% python3 -q
>>> import numpy as np
>>> np.set_printoptions(suppress=True, linewidth=100)
>>> E = np.loadtxt("mat.csv", delimiter=",")
>>> E
array([[ 0.7873, -1.8792,  6.9328,  2.1233, -7.1618, -6.2938,  0.0908],
       [ 0.9668, -2.105 ,  6.9072,  1.5464, -7.2399, -6.83  , -0.5595],
       [ 0.9586, -2.331 ,  7.199 ,  1.8196, -7.0459, -6.777 , -0.6079],
       [ 1.1026, -1.8323,  7.2664,  2.4275, -7.2179, -7.0852, -0.0091],
       [ 0.9985, -1.9701,  7.2985,  1.9472, -6.8716, -7.151 ,  0.1721],
       [ 1.1427, -2.2942,  6.7703,  1.9795, -6.8372, -6.8465, -0.3583],
       [-7.7637,  4.0477, -4.4243,  7.371 ,  4.4861,  0.7562,  5.1933],
       [-8.0284,  3.9661, -3.9692,  6.9252,  4.1158,  1.4257,  5.0415],
       [-7.7855,  3.7989, -3.8589,  7.2639,  4.4084,  0.9555,  4.8858],
       [-7.8233,  3.6286, -4.2195,  6.9668,  3.2989,  0.8294,  4.9103],
       [-8.1615,  4.3356, -4.352 ,  7.2254,  4.1384,  1.5323,  4.5196],
       [-8.0429,  4.1128, -4.1869,  6.6942,  3.4681,  0.8986,  4.7185]])
>>> left, s, Vt = np.linalg.svd(E, full_matrices=False)
>>> np.round(s / s[0], 4)
array([1.    , 0.6488, 0.0325, 0.0217, 0.0194, 0.015 , 0.0145])
>>> np.round(np.abs(Vt[0]), 4)
array([0.4394, 0.2837, 0.4929, 0.2775, 0.4842, 0.3277, 0.2543])
>>> np.round(Vt @ Vt.T, 4) + 0
array([[1., 0., 0., 0., 0., 0., 0.],
       [0., 1., 0., 0., 0., 0., 0.],
       [0., 0., 1., 0., 0., 0., 0.],
       [0., 0., 0., 1., 0., 0., 0.],
       [0., 0., 0., 0., 1., 0., 0.],
       [0., 0., 0., 0., 0., 1., 0.],
       [0., 0., 0., 0., 0., 0., 1.]])
>>> M = np.loadtxt("block14.csv", delimiter=",")
>>> M
array([[1., 5., 1., 1., 1., 2.],
       [2., 1., 5., 1., 1., 1.],
       [1., 2., 1., 5., 1., 1.],
       [1., 1., 2., 1., 5., 1.],
       [1., 1., 1., 2., 1., 5.],
       [5., 1., 1., 1., 2., 1.]])
>>> vec = np.array([1, -3, -3, 2, 3, -2])
>>> h1 = np.maximum(M @ vec, 0)
>>> h1
array([0., 0., 3., 7., 0., 5.])
>>> M.T @ h1
array([35., 18., 22., 27., 48., 15.])
>>> np.maximum(M @ (3 * vec), 0)
array([ 0.,  0.,  9., 21.,  0., 15.])
>>> r0 = np.array([2, 2, 1])
>>> np.polyval(r0, M[0])
array([ 5., 61.,  5.,  5.,  5., 13.])
>>> A2 = np.array([[-1, -3, 2],
...     [2, -2, -1],
...     [3, 3, -1],
...     [-3, 3, 3],
...     [-1, 1, -2],
...     [-1, -1, 1]])
>>> np.linalg.matrix_rank(M @ A2)
np.int64(3)
>>> np.vstack([M, A2.T]).shape
(9, 6)
>>> np.linalg.matrix_rank(np.vstack([M, A2.T]))
np.int64(6)
>>> np.einsum("ik,kj->ji", M, A2)
array([[  6.,  10., -11.,  -2.,  -8.,  -6.],
       [ -8.,  10.,  11.,   8.,   0., -10.],
       [ -1.,   0.,  13.,  -7.,   9.,   8.]])
>>> th = np.radians(45)
>>> r_ = np.eye(6)
>>> r_[5, 5] = r_[3, 3] = np.cos(th)
>>> r_[5, 3], r_[3, 5] = -np.sin(th), np.sin(th)
>>> r_.round(4)
array([[ 1.    ,  0.    ,  0.    ,  0.    ,  0.    ,  0.    ],
       [ 0.    ,  1.    ,  0.    ,  0.    ,  0.    ,  0.    ],
       [ 0.    ,  0.    ,  1.    ,  0.    ,  0.    ,  0.    ],
       [ 0.    ,  0.    ,  0.    ,  0.7071,  0.    ,  0.7071],
       [ 0.    ,  0.    ,  0.    ,  0.    ,  1.    ,  0.    ],
       [ 0.    ,  0.    ,  0.    , -0.7071,  0.    ,  0.7071]])
>>> A2 = M @ r_.T
>>> np.allclose(M @ M.T, A2 @ A2.T)
True
>>> np.round(np.abs(A2 - M).max(axis=0), 4)
array([0.    , 0.    , 0.    , 2.9497, 0.    , 3.8284])
>>> round(np.linalg.det(r_), 4), round(float(np.trace(r_)), 4)
(np.float64(1.0), 5.4142)
>>> vec = np.array([0, 2, 2, 1, 1, 2])
>>> (M * vec).sum(axis=1)
array([18., 16., 14., 14., 17.,  9.])
>>> np.sign((M @ vec).round(6))
array([1., 1., 1., 1., 1., 1.])
>>> M @ vec
array([18., 16., 14., 14., 17.,  9.])
>>> X = np.load("x.npy")
>>> X
array([[-6,  9, -6,  9],
       [-2, -4, -2, -4],
       [-6,  9, -6,  9],
       [-2, -4, -2, -4]])
>>> [round(float(x), 4) for x in np.linalg.svd(X, compute_uv=False)[:3]]
[22.1462, 7.586, 0.0]
>>> np.linalg.cond(X) > 100
np.True_
>>> vec = np.array([1, 1, 2, 2])
>>> X @ (2 * vec)
array([ 18, -36,  18, -36])
>>> np.sign((X @ vec).round(6))
array([ 1, -1,  1, -1])
>>> X @ vec
array([  9, -18,   9, -18])
>>> np.einsum("ij,j->i", X, vec)
array([  9, -18,   9, -18])
>>> (X * vec).sum(axis=1)
array([  9, -18,   9, -18])
>>> np.linalg.norm(X @ vec) <= np.linalg.norm(X, 2) * np.linalg.norm(vec) + 1e-9
np.True_
>>> feats = np.loadtxt("arr.csv", delimiter=",")
>>> feats.round(4)
array([[ 0.3289,  0.0658,  0.4605, -0.0658],
       [ 0.0658,  0.0132,  0.0921, -0.0132],
       [ 0.4605,  0.0921,  0.6447, -0.0921],
       [-0.0658, -0.0132, -0.0921,  0.0132]])
>>> A2 = np.array([[0, 3, 3], [3, 3, 0]])
>>> cent = np.kron(A2, feats)
>>> cent.shape
(8, 12)
>>> np.linalg.matrix_rank(cent)
np.int64(2)
>>> r = np.linalg.matrix_rank(feats)
>>> r
np.int64(1)
>>> N = np.linalg.svd(feats)[2][r:].T
>>> np.allclose(feats @ N, 0)
True
>>> np.round(N @ N.T, 4)
array([[ 0.6711, -0.0658, -0.4605,  0.0658],
       [-0.0658,  0.9868, -0.0921,  0.0132],
       [-0.4605, -0.0921,  0.3553,  0.0921],
       [ 0.0658,  0.0132,  0.0921,  0.9868]])
>>> [int(np.linalg.matrix_rank(np.delete(feats, i, axis=0))) for i in range(4)]
[1, 1, 1, 1]
>>> np.round(feats @ N, 4) + 0
array([[0., 0., 0.],
       [0., 0., 0.],
       [0., 0., 0.],
       [0., 0., 0.]])
>>> left, s, Vt = np.linalg.svd(feats)
>>> vecs = Vt[:(s > 1e-8).sum()]
>>> rng = np.random.default_rng(503245)
>>> vec = feats[0] + 4 * feats[2] + rng.integers(2) * np.eye(4)[1]
>>> vec.round(4)
array([ 2.1711,  0.4342,  3.0395, -0.4342])
>>> np.round(vecs.T @ vecs, 4)
array([[ 0.3289,  0.0658,  0.4605, -0.0658],
       [ 0.0658,  0.0132,  0.0921, -0.0132],
       [ 0.4605,  0.0921,  0.6447, -0.0921],
       [-0.0658, -0.0132, -0.0921,  0.0132]])
>>> np.round(np.diag(vecs.T @ vecs), 4)
array([0.3289, 0.0132, 0.6447, 0.0132])
>>> np.linalg.matrix_rank(np.vstack([feats, vec]))
np.int64(1)
>>> data = np.loadtxt("m.csv", delimiter=",")
>>> data.round(4)
array([[ 0.2451,  0.1471, -0.1471,  0.2451, -0.2451,  0.1471],
       [ 0.1471,  0.0882, -0.0882,  0.1471, -0.1471,  0.0882],
       [-0.1471, -0.0882,  0.0882, -0.1471,  0.1471, -0.0882],
       [ 0.2451,  0.1471, -0.1471,  0.2451, -0.2451,  0.1471],
       [-0.2451, -0.1471,  0.1471, -0.2451,  0.2451, -0.1471],
       [ 0.1471,  0.0882, -0.0882,  0.1471, -0.1471,  0.0882]])
>>> # applying it twice changes nothing
>>> A2 = data + rng.integers(-2, 3, (6, 1)) @ rng.integers(-2, 3, (1, 6))
>>> A2.round(4)
array([[-3.7549,  0.1471,  1.8529, -3.7549, -0.2451, -3.8529],
       [ 0.1471,  0.0882, -0.0882,  0.1471, -0.1471,  0.0882],
       [-2.1471, -0.0882,  1.0882, -2.1471,  0.1471, -2.0882],
       [-1.7549,  0.1471,  0.8529, -1.7549, -0.2451, -1.8529],
       [-2.2451, -0.1471,  1.1471, -2.2451,  0.2451, -2.1471],
       [ 4.1471,  0.0882, -2.0882,  4.1471, -0.1471,  4.0882]])
>>> np.abs(A2 - data).sum(axis=1)
array([14.,  0.,  7.,  7.,  7., 14.])
>>> np.linalg.matrix_rank(A2 - data, tol=1e-8)
np.int64(1)
>>> np.round(A2 - data, 4)
array([[-4.,  0.,  2., -4.,  0., -4.],
       [ 0.,  0.,  0.,  0.,  0.,  0.],
       [-2.,  0.,  1., -2.,  0., -2.],
       [-2.,  0.,  1., -2.,  0., -2.],
       [-2.,  0.,  1., -2.,  0., -2.],
       [ 4.,  0., -2.,  4.,  0.,  4.]])
>>> vec = np.array([0, -2, -1, -1, 2, 1])
>>> np.round(data @ (2 * vec), 4)
array([-1.4706, -0.8824,  0.8824, -1.4706,  1.4706, -0.8824])
>>> np.round(data @ np.eye(6)[2], 4)
array([-0.1471, -0.0882,  0.0882, -0.1471,  0.1471, -0.0882])
>>> np.linalg.norm(data @ vec) <= np.linalg.norm(data, 2) * np.linalg.norm(vec) + 1e-9
np.True_
>>> np.sign((data @ vec).round(6))
array([-1., -1.,  1., -1.,  1., -1.])
>>> (data @ vec).argmax()
np.int64(4)
>>> np.round(data @ vec, 4)
array([-0.7353, -0.4412,  0.4412, -0.7353,  0.7353, -0.4412])
>>> left, s, Vt = np.linalg.svd(data)
>>> np.argmax(s[:-1] / (s[1:] + 1e-6)) + 1
np.int64(1)
>>> A2 = left[:, :1] @ np.diag(s[:1]) @ Vt[:1]
>>> np.round(np.linalg.norm(data - A2) / np.linalg.norm(data), 4)
np.float64(0.0)
>>> round(float(np.abs(data - A2).max()), 4)
0.0
>>> np.linalg.matrix_rank(A2)
np.int64(1)
>>> vec = np.array([5, 4, 0, 4, 8, 6])
>>> h1 = np.maximum(data @ vec, 0)
>>> np.round(data * (h1 > 1e-9)[:, None], 4)
array([[ 0.2451,  0.1471, -0.1471,  0.2451, -0.2451,  0.1471],
       [ 0.1471,  0.0882, -0.0882,  0.1471, -0.1471,  0.0882],
       [-0.    , -0.    ,  0.    , -0.    ,  0.    , -0.    ],
       [ 0.2451,  0.1471, -0.1471,  0.2451, -0.2451,  0.1471],
       [-0.    , -0.    ,  0.    , -0.    ,  0.    , -0.    ],
       [ 0.1471,  0.0882, -0.0882,  0.1471, -0.1471,  0.0882]])
>>> h1.round(4)
array([1.7157, 1.0294, 0.    , 1.7157, 0.    , 1.0294])
>>> np.round(np.maximum(data @ (3 * vec), 0), 4)
array([5.1471, 3.0882, 0.    , 5.1471, 0.    , 3.0882])
>>> vals, vecs = np.linalg.eigh(data)
>>> vec = np.array([5, -3, 3, 3, 3, -2])
>>> np.round(np.linalg.eigvalsh(data[1:, 1:]), 4) + 0
array([0.    , 0.    , 0.    , 0.    , 0.7549])
>>> round(vec @ data @ vec, 4)
np.float64(0.0098)
>>> np.round(vec @ data @ vec / (vec @ vec), 4), np.round(vals[0], 4), vals[-1]
(np.float64(0.0002), np.float64(-0.0), np.float64(1.0))
>>> np.round(np.abs(data).sum(axis=1).max(), 4), np.abs(vals).max()
(np.float64(1.1765), np.float64(1.0))
>>> (np.sign(vecs[:, -1].round(6)) == np.sign(vecs[0, -1].round(6))).astype(int)
array([1, 1, 0, 1, 0, 1])
>>> A = np.load("out9.npy")
>>> A
array([[ 0.3576, -0.5817,  0.4049,  0.4597,  0.5265,  0.3259],
       [ 0.3656, -0.3449,  0.6663,  0.5854,  0.4891, -0.0757],
       [-0.0487,  0.0366, -0.1971,  0.1367,  0.1504, -0.1991],
       [-0.463 ,  0.1185,  0.4446,  1.1161,  1.7134, -0.5252],
       [-0.4078,  0.3136, -0.2472, -0.759 , -0.3922, -0.008 ],
       [-0.5513, -0.0888,  0.1279, -0.0341, -0.3494,  0.2542],
       [-0.1552,  0.6027, -0.6641, -0.7913, -0.5468, -0.2433],
       [ 0.5871,  0.6248, -0.4536, -0.5686, -0.5943, -0.0288],
       [-0.0454, -0.3173,  0.3218,  0.3069,  0.3722,  0.6862],
       [ 0.5721,  1.5543, -0.7123, -2.2632, -1.9801, -0.5124],
       [ 0.1881, -0.6223,  0.5151,  1.7129,  1.2443, -0.0949],
       [-0.3465, -1.2422,  1.415 ,  2.3283,  2.5169, -0.0377],
       [ 0.2013,  1.0126, -0.1083, -1.3781, -1.1897,  0.2065],
       [ 0.3364, -0.0285,  0.261 ,  0.9489,  1.1898,  0.7941],
       [-0.3991, -0.5093,  0.015 ,  1.0108,  0.7922,  0.1385],
       [-0.2611, -0.473 ,  0.1108,  0.227 ,  0.5358,  0.0576],
       [ 0.2721,  0.1508, -0.5553, -0.7097, -0.1168, -0.4933],
       [ 0.1492, -0.0403, -0.3145,  0.3059, -0.0421, -0.3022],
       [ 0.5079, -0.6046,  0.7037,  1.3526,  1.7932, -0.1178],
       [-0.3771, -0.7374,  0.2296,  0.7316,  1.1253,  0.5364],
       [-0.53  , -1.0014,  1.0225,  1.4695,  0.9516,  0.4834],
       [ 0.1138,  0.0297, -0.0647, -0.127 , -0.0236,  0.0564],
       [-0.5365,  0.0678,  0.2526, -0.2289,  0.13  , -0.3998],
       [ 0.3997, -0.0319, -0.3503, -0.0886,  0.0368,  0.1727],
       [-0.4236, -0.6979,  0.3534,  0.6976,  0.2968, -0.2767],
       [-0.0484, -1.7338,  0.7604,  2.0111,  2.5049,  0.1657],
       [ 0.0915,  0.8899, -0.3296, -0.5367, -0.6089, -0.015 ],
       [ 0.1959,  1.8041, -0.6479, -2.2754, -2.0673,  0.0752],
       [ 0.1955,  0.8381, -0.2989, -1.8768, -1.6206, -0.1002],
       [ 0.389 , -0.8674,  0.3601,  1.8053,  1.2447,  0.3901],
       [ 0.2333,  0.9455, -0.364 , -1.2431, -1.1484, -0.0337],
       [-0.1489, -0.1625,  0.5089,  0.2339,  0.773 ,  0.0883],
       [-0.3021, -1.3634,  1.2251,  1.7802,  2.0454, -0.0861],
       [ 0.2085, -1.4591,  0.8624,  2.4602,  2.289 ,  0.162 ],
       [-0.2045, -0.3916, -0.4922,  0.964 ,  1.2607,  0.0081],
       [ 0.0084,  0.0573, -0.0363,  0.333 , -0.1211,  0.5216],
       [ 0.0587, -1.0767,  0.4085,  0.9862,  1.0613,  0.3432]])
>>> Xc = A - A.mean(axis=0)
>>> vecs = np.linalg.svd(Xc)[2][:1]
>>> A2 = Xc - Xc @ vecs.T @ vecs
>>> np.round((Xc @ vecs.T).std(axis=0), 4)
array([1.865])
>>> np.round(np.cov(Xc @ vecs.T, rowvar=False), 4)
np.float64(3.575)
